$ ipython --no-banner

In [1]: import numpy as np

In [2]: from numpy import linalg as LA

In [3]: np.set_printoptions(suppress=True, linewidth=120)

In [4]: rd = lambda a: np.round(a, 2) + 0

In [5]: K = np.array([[-0.1, -0.6, -1.3, 0.7],
   ...:     [0.7, -0.2, 0.0, 0.1],
   ...:     [-1.8, -1.0, 0.5, 0.0]])

In [6]: M2 = np.array([[5, -5], [3, -3]])

In [7]: Z = np.kron(M2, K)

In [8]: rd(Z)
Out[8]: 
array([[-0.5, -3. , -6.5,  3.5,  0.5,  3. ,  6.5, -3.5],
       [ 3.5, -1. ,  0. ,  0.5, -3.5,  1. ,  0. , -0.5],
       [-9. , -5. ,  2.5,  0. ,  9. ,  5. , -2.5,  0. ],
       [-0.3, -1.8, -3.9,  2.1,  0.3,  1.8,  3.9, -2.1],
       [ 2.1, -0.6,  0. ,  0.3, -2.1,  0.6,  0. , -0.3],
       [-5.4, -3. ,  1.5,  0. ,  5.4,  3. , -1.5,  0. ]])

In [9]: print(LA.matrix_rank(Z))
3

In [10]: rng = np.random.default_rng(874106)

In [11]: z = rng.integers(0, 3, 4)

In [12]: mat = np.array([[-3, 5, 2, 3], [-2, -3, 1, 0], [-1, -1, 4, -5], [-3, 1, 0, 2]]) * (z[:, None] == z)

In [13]: mat
Out[13]: 
array([[-3,  0,  0,  0],
       [ 0, -3,  1,  0],
       [ 0, -1,  4, -5],
       [ 0,  1,  0,  2]])

In [14]: # 2 blocks once reordered

In [15]: M2 = LA.inv(mat)

In [16]: rd(LA.det(mat) * LA.det(M2))
Out[16]: np.float64(1.0)

In [17]: rd(mat @ M2)
Out[17]: 
array([[1., 0., 0., 0.],
       [0., 1., 0., 0.],
       [0., 0., 1., 0.],
       [0., 0., 0., 1.]])

In [18]: print(rd(M2))
[[-0.33  0.    0.    0.  ]
 [ 0.   -0.3   0.07  0.19]
 [ 0.    0.11  0.22  0.56]
 [ 0.    0.15 -0.04  0.41]]

In [19]: np.allclose(M2, mat.T)
Out[19]: False

In [20]: vec = np.array([-1, -4, -2, -1])

In [21]: rd(M2 @ np.ones(4))
Out[21]: array([-0.33, -0.04,  0.89,  0.52])

In [22]: print(rd(M2 @ vec))
[ 0.33  0.85 -1.44 -0.93]

In [23]: rd(M2 * vec)
Out[23]: 
array([[ 0.33,  0.  ,  0.  ,  0.  ],
       [ 0.  ,  1.19, -0.15, -0.19],
       [ 0.  , -0.44, -0.44, -0.56],
       [ 0.  , -0.59,  0.07, -0.41]])

In [24]: W = np.array([[-1, 1], [-2, -2], [1, 1], [1, 1]])

In [25]: beta = np.array([3, 3])

In [26]: act = np.maximum(mat @ W + beta, 0)

In [27]: LA.matrix_rank(act)
Out[27]: np.int64(2)

In [28]: act
Out[28]: 
array([[ 6,  0],
       [10, 10],
       [ 4,  4],
       [ 3,  3]])

In [29]: Z = np.array([[-3, -1], [-2, -1]])

In [30]: W @ Z
Out[30]: 
array([[ 1,  0],
       [10,  4],
       [-5, -2],
       [-5, -2]])
